$ python3 -q
>>> import numpy as np
>>> np.set_printoptions(precision=1, suppress=True, linewidth=120, floatmode="fixed")
>>> arr = np.load("w.npy")
>>> arr.round(1) + 0
array([[ 0.3,  0.7, -0.1,  0.1, -0.4, -0.4, -0.1],
       [ 0.7,  0.3,  0.1, -0.1,  0.4,  0.4,  0.1],
       [-0.1,  0.1,  1.0,  0.0, -0.1, -0.1,  0.0],
       [ 0.1, -0.1,  0.0,  1.0,  0.1,  0.1,  0.0],
       [-0.4,  0.4, -0.1,  0.1,  0.7, -0.3, -0.1],
       [-0.4,  0.4, -0.1,  0.1, -0.3,  0.7, -0.1],
       [-0.1,  0.1,  0.0,  0.0, -0.1, -0.1,  1.0]])
>>> vals, evecs = np.linalg.eigh(arr)
>>> x = np.array([1, 3, -3, -3, 0, 3, -1])
>>> np.round(np.abs(arr).sum(axis=1).max(), 1), round(np.abs(vals).max(), 1)
(np.float64(2.3), np.float64(1.0))
>>> round(float(x @ arr @ x / (x @ x)), 1), round(float(vals[0]), 1), round(float(vals[-1]), 1)
(1.0, -1.0, 1.0)
>>> np.round(x @ arr @ x, 1)
np.float64(37.9)
>>> W0 = np.load("out8.npy")
>>> W0
array([[  2.0, -16.0,   6.0, -10.0, -10.0,   0.0],
       [-16.0,  62.0, -24.0,  40.0,  40.0,   0.0],
       [  6.0, -24.0,   7.0, -15.0, -15.0,   0.0],
       [-10.0,  40.0, -15.0,  23.0,  25.0,   0.0],
       [-10.0,  40.0, -15.0,  25.0,  23.0,   0.0],
       [  0.0,   0.0,   0.0,   0.0,   0.0,  -2.0]])
>>> x = np.array([0, -2, 1, 1, -1, -2])
>>> target = W0 @ x
>>> target
array([  38.0, -148.0,   55.0,  -97.0,  -93.0,    4.0])
>>> np.linalg.solve(W0, target + W0[:, 1])
array([-0.0, -1.0,  1.0,  1.0, -1.0, -2.0])
>>> np.linalg.solve(W0, target)
array([-0.0, -2.0,  1.0,  1.0, -1.0, -2.0])
>>> np.linalg.solve(W0, 2 * target)
array([-0.0, -4.0,  2.0,  2.0, -2.0, -4.0])
>>> np.round(np.linalg.solve(W0, W0[:, 4]), 1) + 0
array([0.0, 0.0, 0.0, 0.0, 1.0, 0.0])
>>> u = np.array([2, -3, 2, 3, -3, 1])
>>> out = W0 + np.outer(u, np.eye(6)[3])
>>> out
array([[  2.0, -16.0,   6.0,  -8.0, -10.0,   0.0],
       [-16.0,  62.0, -24.0,  37.0,  40.0,   0.0],
       [  6.0, -24.0,   7.0, -13.0, -15.0,   0.0],
       [-10.0,  40.0, -15.0,  26.0,  25.0,   0.0],
       [-10.0,  40.0, -15.0,  22.0,  23.0,   0.0],
       [  0.0,   0.0,   0.0,   1.0,   0.0,  -2.0]])
>>> np.linalg.matrix_rank(np.linalg.inv(out) - np.linalg.inv(W0), tol=1e-8)
np.int64(1)
>>> np.linalg.matrix_rank(out - W0)
np.int64(1)
